In [1]: import numpy as np

In [2]: np.set_printoptions(precision=2, suppress=True, linewidth=140)

In [3]: W2 = np.array([[1, 4, 4, 1, 4, 1, 4, 2, 0, 0],
   ...:     [3, 5, 4, 5, 1, 3, 1, 0, 0, 5],
   ...:     [3, 4, 0, 4, 3, 4, 4, 5, 2, 0],
   ...:     [1, 5, 5, 0, 0, 2, 4, 4, 4, 4],
   ...:     [0, 3, 4, 1, 5, 0, 3, 1, 3, 4],
   ...:     [0, 5, 1, 3, 2, 4, 2, 1, 5, 5],
   ...:     [3, 4, 1, 1, 4, 3, 2, 1, 4, 1],
   ...:     [2, 5, 1, 0, 0, 4, 5, 0, 1, 2],
   ...:     [4, 4, 0, 4, 1, 2, 1, 3, 3, 5],
   ...:     [5, 5, 5, 4, 2, 4, 1, 4, 4, 0]])

In [4]: rng = np.random.default_rng(943482)

In [5]: m1 = (rng.random((17, 10)) < 0.25) @ W2

In [6]: m1
Out[6]: 
array([[ 5, 17, 17,  7, 10,  6, 12,  7,  7, 13],
       [ 5,  5,  5,  4,  2,  4,  1,  4,  4,  0],
       [ 9, 18, 11,  9, 12, 12,  9,  8, 13,  6],
       [ 4, 11,  9,  3, 13,  4,  9,  4,  7,  5],
       [ 3,  5,  4,  5,  1,  3,  1,  0,  0,  5],
       [ 3,  8,  8,  6,  6,  3,  4,  1,  3,  9],
       [10, 13,  5, 10,  6,  8,  4,  4,  7, 11],
       [ 5,  9,  2,  1,  4,  7,  7,  1,  5,  3],
       [ 4, 11,  9,  3, 13,  4,  9,  4,  7,  5],
       [ 9, 14, 10,  8,  5, 10,  9, 13, 10,  4],
       [ 3,  9,  1,  7,  5,  8,  6,  6,  7,  5],
       [ 0,  0,  0,  0,  0,  0,  0,  0,  0,  0],
       [ 7, 14,  6,  4,  1,  8, 10,  7,  8, 11],
       [ 6, 16, 10,  3, 13,  8, 14,  4,  8,  7],
       [ 6,  8,  1,  5,  7,  7,  6,  6,  6,  1],
       [ 7,  9,  4,  9,  2,  5,  2,  3,  3, 10],
       [ 1,  4,  4,  1,  4,  1,  4,  2,  0,  0]])

In [7]: t3 = np.stack([m1, -3 * m1, m1[::-1]])

In [8]: t3.shape
Out[8]: (3, 17, 10)

In [9]: np.linalg.matrix_rank(t3)
Out[9]: array([10, 10, 10])

In [10]: np.einsum("bij,cij->bc", t3, t3)
Out[10]: 
array([[  8890, -26670,   6389],
       [-26670,  80010, -19167],
       [  6389, -19167,   8890]])

In [11]: np.linalg.matrix_rank(t3.reshape(3, -1))
Out[11]: np.int64(2)

In [12]: (t3 @ m1.T).shape
Out[12]: (3, 17, 17)

In [13]: K = np.load("x.npy")

In [14]: K
Out[14]: 
array([[-0.53,  0.  ,  0.02, -0.91, -0.6 ,  0.19, -0.04, -0.52],
       [ 0.04, -2.47,  1.04,  2.77,  0.54,  0.29,  0.11,  0.  ],
       [ 0.21,  0.55,  0.  ,  3.19,  0.26,  0.05, -0.06, -1.9 ],
       [ 1.32,  1.52, -1.1 ,  2.9 ,  0.33,  0.52, -0.01,  3.82],
       [ 0.57,  0.71,  0.65, -1.04, -0.04,  0.  , -0.22, -2.35],
       [-0.1 ,  6.45,  2.22, -1.97, -0.14,  0.24, -0.11,  0.27],
       [-0.8 ,  0.13,  0.06,  1.37,  0.23, -0.26,  1.12,  0.88],
       [ 0.73, -1.8 ,  0.27, -1.02, -0.14,  0.32,  0.21, -1.61],
       [-0.06, -0.24,  0.72,  0.13,  0.57,  0.23,  1.05,  2.45],
       [ 0.29,  1.42,  0.04, -1.87,  0.21,  0.48,  0.1 , -3.57],
       [-0.44, -4.49, -1.38,  2.71, -0.2 ,  0.22, -0.21, -1.11],
       [ 0.45, -2.56,  1.  ,  2.9 ,  0.25,  0.24,  0.19, -2.43],
       [ 0.79,  3.99, -0.54,  2.13,  0.06, -0.11, -0.66,  1.94],
       [ 0.21,  1.85,  2.  , -0.45, -0.57, -0.59, -1.01, -0.67],
       [-1.04,  0.62,  0.07,  4.86,  0.29,  0.1 , -0.15, -0.98],
       [-0.56, -0.96,  0.78,  0.89, -0.67,  0.14,  0.66,  2.17],
       [ 1.67, -1.31,  0.16, -4.34, -0.68,  0.39,  0.87,  0.15],
       [-0.3 , -2.02, -1.7 , -2.41,  0.06,  0.17,  0.12,  0.02],
       [-0.16, -2.17,  1.77, -0.59, -0.29, -0.08, -0.29, -0.37],
       [-0.87, -1.28, -2.11,  5.35,  0.24,  0.06,  0.05, -0.19],
       [-0.64,  0.24, -0.29,  3.13, -0.7 ,  0.36,  0.03, -1.96],
       [-0.38,  0.63,  0.16, -1.78,  0.32,  0.47, -0.33,  1.15],
       [ 0.26, -0.07, -0.76,  2.84, -0.31,  0.  ,  0.01,  1.47],
       [ 0.28, -1.94,  1.44,  2.03,  0.1 ,  0.15, -0.88, -0.08],
       [ 0.1 ,  0.56, -0.25,  1.17, -0.04,  0.01,  0.68,  2.68],
       [ 0.76, -0.27,  1.05,  6.86,  0.19, -0.14, -0.49, -0.35],
       [ 0.35,  2.11, -0.66, -1.7 , -0.37,  0.37,  0.32,  0.48],
       [-0.91, -2.47, -1.37, -2.36, -0.15,  0.19,  0.09, -2.51],
       [-0.8 ,  0.5 , -0.63,  1.68,  0.58, -0.02, -0.8 , -0.05],
       [ 0.9 , -1.33, -0.78,  0.77, -0.2 , -0.06, -0.31, -1.33],
       [ 1.09,  0.67,  0.22,  3.99, -0.59,  0.38,  0.13, -0.57],
       [-0.7 , -1.11,  2.38,  2.58,  0.05,  0.32,  0.19, -0.03]])

In [15]: u = np.array([2, 3])

In [16]: np.correlate(m1[2], m1[6], "full")
Out[16]: array([ 99, 261, 283, 284, 383, 494, 553, 610, 750, 862, 758, 601, 572, 527, 443, 319, 279, 208,  60])
